$ ipython --no-banner

In [1]: import numpy as np

In [2]: np.set_printoptions(precision=2, suppress=True, linewidth=200)

In [3]: def tidy(a):
   ...:     return np.round(a, 2) + 0
   ...: 

In [4]: other = np.array([[4, 3, 7, 2, -4],
   ...:     [8, 0, -5, 1, 0],
   ...:     [-2, -6, -6, 8, -3],
   ...:     [5, 3, -8, -1, 4],
   ...:     [1, 0, -7, -8, 5]])

In [5]: X = other - other.T

In [6]: print(X)
[[  0  -5   9  -3  -5]
 [  5   0   1  -2   0]
 [ -9  -1   0  16   4]
 [  3   2 -16   0  12]
 [  5   0  -4 -12   0]]

In [7]: # null space of dimension 1

In [8]: print(tidy(np.linalg.det(X.T)))
0.0

In [9]: print(tidy(np.linalg.eigvals(X).sum().real))
0.0

In [10]: print(np.einsum("ii->", X))
0

In [11]: print(tidy(np.linalg.det(2 * X)), tidy(np.linalg.det(X)))
0.0 0.0

In [12]: print(np.kron(np.eye(2, dtype=int), X))
[[  0  -5   9  -3  -5   0   0   0   0   0]
 [  5   0   1  -2   0   0   0   0   0   0]
 [ -9  -1   0  16   4   0   0   0   0   0]
 [  3   2 -16   0  12   0   0   0   0   0]
 [  5   0  -4 -12   0   0   0   0   0   0]
 [  0   0   0   0   0   0  -5   9  -3  -5]
 [  0   0   0   0   0   5   0   1  -2   0]
 [  0   0   0   0   0  -9  -1   0  16   4]
 [  0   0   0   0   0   3   2 -16   0  12]
 [  0   0   0   0   0   5   0  -4 -12   0]]

In [13]: other = np.array([[3, 3], [0, 0]])

In [14]: C = np.kron(other, X)

In [15]: print(np.linalg.matrix_rank(C))
4

In [16]: print(C)
[[  0 -15  27  -9 -15   0 -15  27  -9 -15]
 [ 15   0   3  -6   0  15   0   3  -6   0]
 [-27  -3   0  48  12 -27  -3   0  48  12]
 [  9   6 -48   0  36   9   6 -48   0  36]
 [ 15   0 -12 -36   0  15   0 -12 -36   0]
 [  0   0   0   0   0   0   0   0   0   0]
 [  0   0   0   0   0   0   0   0   0   0]
 [  0   0   0   0   0   0   0   0   0   0]
 [  0   0   0   0   0   0   0   0   0   0]
 [  0   0   0   0   0   0   0   0   0   0]]

In [17]: print(tidy(np.linalg.norm(C, 2)), tidy(np.linalg.norm(other, 2) * np.linalg.norm(X, 2)))
98.94 98.94

In [18]: print(tidy(X @ np.linalg.pinv(X) @ X))
[[  0.  -5.   9.  -3.  -5.]
 [  5.   0.   1.  -2.   0.]
 [ -9.  -1.   0.  16.   4.]
 [  3.   2. -16.   0.  12.]
 [  5.   0.  -4. -12.   0.]]

In [19]: print(np.allclose(X[:-1].T @ np.linalg.lstsq(X[:-1].T, X[-1])[0], X[-1]))
True

In [20]: print(np.linalg.lstsq(X[:-1].T, X[-1])[2])
4

In [21]: U, sig, Vt = np.linalg.svd(X)

In [22]: V = Vt[:(sig > 1e-8).sum()]

In [23]: rng = np.random.default_rng(6)

In [24]: x0 = X[3] + 5 * X[0] + rng.integers(2) * np.eye(5)[2]

In [25]: print(x0)
[  3. -23.  29. -15. -13.]

In [26]: print(np.linalg.matrix_rank(np.vstack([X, x0])))
4

In [27]: u = np.array([-2, -3])

In [28]: print(np.convolve(X[0], u))
[  0  10  -3 -21  19  15]

In [29]: print(np.correlate(X[0], X[3], "full"))
[   0  -60  108   44 -214   51  101  -19  -15]

In [30]: A = rng.normal(size=(12, 6))

In [31]: A = 20 * A / np.linalg.norm(A, axis=1, keepdims=True)

In [32]: print(tidy(A))
[[  9.86 -14.18  -0.77   5.63   7.51   3.63]
 [ 14.07   2.72   5.18   1.68 -10.09  -7.95]
 [  2.87  -4.38   9.61   9.77  13.59  -0.2 ]
 [ 11.26  -7.37  -6.64   0.66   2.29 -13.01]
 [-14.66   3.01  -7.3   10.24   3.34   2.6 ]
 [  2.71  11.62  -1.99  14.09  -6.83  -2.92]
 [ -5.7    5.     0.3   -7.22  16.76  -3.05]
 [ -1.2    4.07  18.05  -1.53   7.26   1.02]
 [-11.83   6.4    8.25  -1.94  -0.12 -12.13]
 [-15.03  -3.86   6.18  -4.63   2.88   9.55]
 [  0.67   4.04  10.18  -8.76   5.23 -13.25]
 [  6.34   2.98  -7.98 -15.82  -0.91  -6.02]]

In [33]: lab = A[:, 2] > np.median(A[:, 2])

In [34]: u = A[lab].mean(axis=0) - A[~lab].mean(axis=0)

In [35]: print(lab.astype(int))
[0 1 1 0 0 0 0 1 1 1 1 0]

In [36]: print(np.argsort(-np.abs(u).round(6), kind="stable"))
[2 0 3 1 5 4]

In [37]: print(tidy(u))
[-3.38  1.32 13.64 -2.17 -0.57 -0.7 ]

In [38]: proj = A @ np.linalg.solve(A.T @ A, A.T)

In [39]: print(tidy(np.trace(proj)))
6.0

In [40]: print(np.linalg.matrix_rank(np.eye(12) - proj))
6

In [41]: print(tidy(proj @ A[:, 4]))
[  7.51 -10.09  13.59   2.29   3.34  -6.83  16.76   7.26  -0.12   2.88   5.23  -0.91]

In [42]: arr = np.load("out3.npy")

In [43]: print(tidy(arr))
[[0.5  0.   0.25 0.   0.   0.   0.   0.   0.   0.25 0.   0.  ]
 [0.   0.25 0.   0.   0.25 0.25 0.   0.25 0.   0.   0.   0.  ]
 [0.   0.   0.25 0.25 0.   0.25 0.   0.   0.   0.   0.   0.25]
 [0.25 0.   0.   0.5  0.   0.25 0.   0.   0.   0.   0.   0.  ]
 [0.   0.17 0.   0.17 0.33 0.   0.   0.   0.17 0.   0.   0.17]
 [0.25 0.   0.25 0.25 0.   0.25 0.   0.   0.   0.   0.   0.  ]
 [0.25 0.25 0.   0.   0.   0.   0.25 0.   0.   0.   0.25 0.  ]
 [0.   0.   0.25 0.   0.   0.25 0.   0.25 0.25 0.   0.   0.  ]
 [0.33 0.   0.   0.   0.   0.33 0.   0.   0.33 0.   0.   0.  ]
 [0.   0.   0.   0.   0.   0.33 0.   0.33 0.   0.33 0.   0.  ]
 [0.   0.14 0.   0.14 0.   0.14 0.14 0.14 0.   0.   0.29 0.  ]
 [0.   0.   0.   0.   0.   0.   0.   0.   0.5  0.   0.   0.5 ]]

In [44]: # a transition matrix

In [45]: print(np.linalg.matrix_rank(arr, rtol=0.1))
9

In [46]: print(np.argsort(-np.linalg.norm(arr, axis=0).round(6), kind="stable")[:3])
[5 0 8]

In [47]: print(tidy(np.linalg.norm(arr, 2) / np.linalg.norm(arr)))
0.6

In [48]: print([round(float(x), 2) for x in np.linalg.svd(arr, compute_uv=False)[:3]])
[1.13, 0.78, 0.68]

In [49]: lab = rng.permutation(12)

In [50]: print(lab)
[ 5  3  2  4  6 10  0  8  9 11  7  1]

In [51]: other = arr[lab][:, lab]

In [52]: print(tidy(np.linalg.det(other)), tidy(np.linalg.det(arr[lab])))
0.0 0.0

In [53]: print(np.allclose(other, arr))
False

In [54]: print(tidy(np.sort(np.abs(np.linalg.eigvals(other)))))
[0.   0.01 0.08 0.08 0.43 0.43 0.46 0.5  0.5  0.5  0.5  1.  ]

In [55]: T = np.stack([arr, 5 * arr, arr[::-1]])

In [56]: print(np.linalg.matrix_rank(T))
[11 11 11]

In [57]: print((T @ arr.T).shape)
(3, 12, 12)

In [58]: data = np.loadtxt("run19.csv", delimiter=",")

In [59]: print(data)
[[1. 2. 3. 3. 2. 0.]
 [0. 0. 3. 2. 1. 2.]
 [3. 2. 3. 3. 1. 1.]
 [3. 1. 3. 0. 1. 0.]
 [0. 0. 1. 2. 2. 3.]
 [2. 0. 3. 3. 2. 0.]]

In [60]: U, sig, Vt = np.linalg.svd(data, full_matrices=False)

In [61]: print(tidy(np.abs(Vt[0])))
[0.37 0.22 0.62 0.52 0.34 0.19]

In [62]: print(tidy(sig / sig[0]))
[1.   0.39 0.22 0.17 0.14 0.11]

In [63]: print(U.shape, sig.shape, Vt.shape)
(6, 6) (6,) (6, 6)

In [64]: print(np.allclose(U * sig @ Vt, data))
True

In [65]: mat = np.triu(rng.random((15, 15)) < 0.2, 1).astype(int)

In [66]: mat = mat + mat.T

In [67]: print(mat)
[[0 1 0 0 0 0 0 0 1 0 0 0 0 0 1]
 [1 0 1 0 0 1 0 1 0 0 0 0 1 0 0]
 [0 1 0 0 1 0 0 0 0 0 0 0 0 0 0]
 [0 0 0 0 0 0 0 0 0 0 0 0 0 0 1]
 [0 0 1 0 0 0 0 0 1 0 0 1 0 0 0]
 [0 1 0 0 0 0 0 0 0 0 0 0 0 0 0]
 [0 0 0 0 0 0 0 1 0 0 1 0 0 1 1]
 [0 1 0 0 0 0 1 0 0 1 0 0 0 0 0]
 [1 0 0 0 1 0 0 0 0 0 0 0 0 0 0]
 [0 0 0 0 0 0 0 1 0 0 0 0 0 0 0]
 [0 0 0 0 0 0 1 0 0 0 0 0 0 0 0]
 [0 0 0 0 1 0 0 0 0 0 0 0 0 0 0]
 [0 1 0 0 0 0 0 0 0 0 0 0 0 0 1]
 [0 0 0 0 0 0 1 0 0 0 0 0 0 0 1]
 [1 0 0 1 0 0 1 0 0 0 0 0 1 1 0]]

In [68]: # rows and columns are dependent

In [69]: print(np.allclose(mat @ mat.T, mat.T @ mat))
True

In [70]: print(tidy(np.sort(np.abs(np.linalg.eigvals(mat)))))
[0.   0.   0.   0.48 0.5  0.69 0.72 1.28 1.31 1.55 1.83 2.09 2.19 2.65 3.04]

In [71]: print(np.linalg.lstsq(mat[:-1].T, mat[-1])[2])
11

In [72]: print(np.abs(np.diag(np.linalg.qr(mat)[1])) > 1e-9)
[ True  True  True  True  True  True  True  True  True  True  True False False False  True]

In [73]: print(np.unique(mat.round(6), axis=0).shape)
(15, 15)

In [74]: print(tidy(np.trace(np.linalg.pinv(mat) @ mat)))
12.0

In [75]: print(tidy(np.linalg.eigvalsh(mat).min()))
-2.65

In [76]: print([round(float(np.linalg.det(mat[:i, :i])), 2) + 0 for i in range(1, 16)])
[0.0, -1.0, 0.0, 0.0, 0.0, 0.0, 0.0, 0.0, 0.0, 0.0, 0.0, 0.0, 0.0, 0.0, 0.0]

In [77]: u = np.array([3, 3, -3, -3, -3, -1, 0, 2, -3, 1, -2, -1, 1, -2, 1])

In [78]: F = np.array([np.roll(u, i) for i in range(15)])

In [79]: print(F)
[[ 3  3 -3 -3 -3 -1  0  2 -3  1 -2 -1  1 -2  1]
 [ 1  3  3 -3 -3 -3 -1  0  2 -3  1 -2 -1  1 -2]
 [-2  1  3  3 -3 -3 -3 -1  0  2 -3  1 -2 -1  1]
 [ 1 -2  1  3  3 -3 -3 -3 -1  0  2 -3  1 -2 -1]
 [-1  1 -2  1  3  3 -3 -3 -3 -1  0  2 -3  1 -2]
 [-2 -1  1 -2  1  3  3 -3 -3 -3 -1  0  2 -3  1]
 [ 1 -2 -1  1 -2  1  3  3 -3 -3 -3 -1  0  2 -3]
 [-3  1 -2 -1  1 -2  1  3  3 -3 -3 -3 -1  0  2]
 [ 2 -3  1 -2 -1  1 -2  1  3  3 -3 -3 -3 -1  0]
 [ 0  2 -3  1 -2 -1  1 -2  1  3  3 -3 -3 -3 -1]
 [-1  0  2 -3  1 -2 -1  1 -2  1  3  3 -3 -3 -3]
 [-3 -1  0  2 -3  1 -2 -1  1 -2  1  3  3 -3 -3]
 [-3 -3 -1  0  2 -3  1 -2 -1  1 -2  1  3  3 -3]
 [-3 -3 -3 -1  0  2 -3  1 -2 -1  1 -2  1  3  3]
 [ 3 -3 -3 -3 -1  0  2 -3  1 -2 -1  1 -2  1  3]]

In [80]: u, g = F[2], F[6]

In [81]: print(u @ u)
71

In [82]: p = (u @ g) / (u @ u) * u

In [83]: print(np.linalg.matrix_rank(np.outer(u, g)))
1

In [84]: print(tidy(np.linalg.norm(u + g) ** 2 + np.linalg.norm(u - g) ** 2))
284.0

In [85]: print(tidy((g - p) @ u))
0.0

In [86]: print(tidy(g - p))
[ 0.55 -1.77 -0.32  1.68 -2.68  0.32  2.32  2.77 -3.   -2.55 -3.68 -0.77 -0.45  1.77 -2.77]
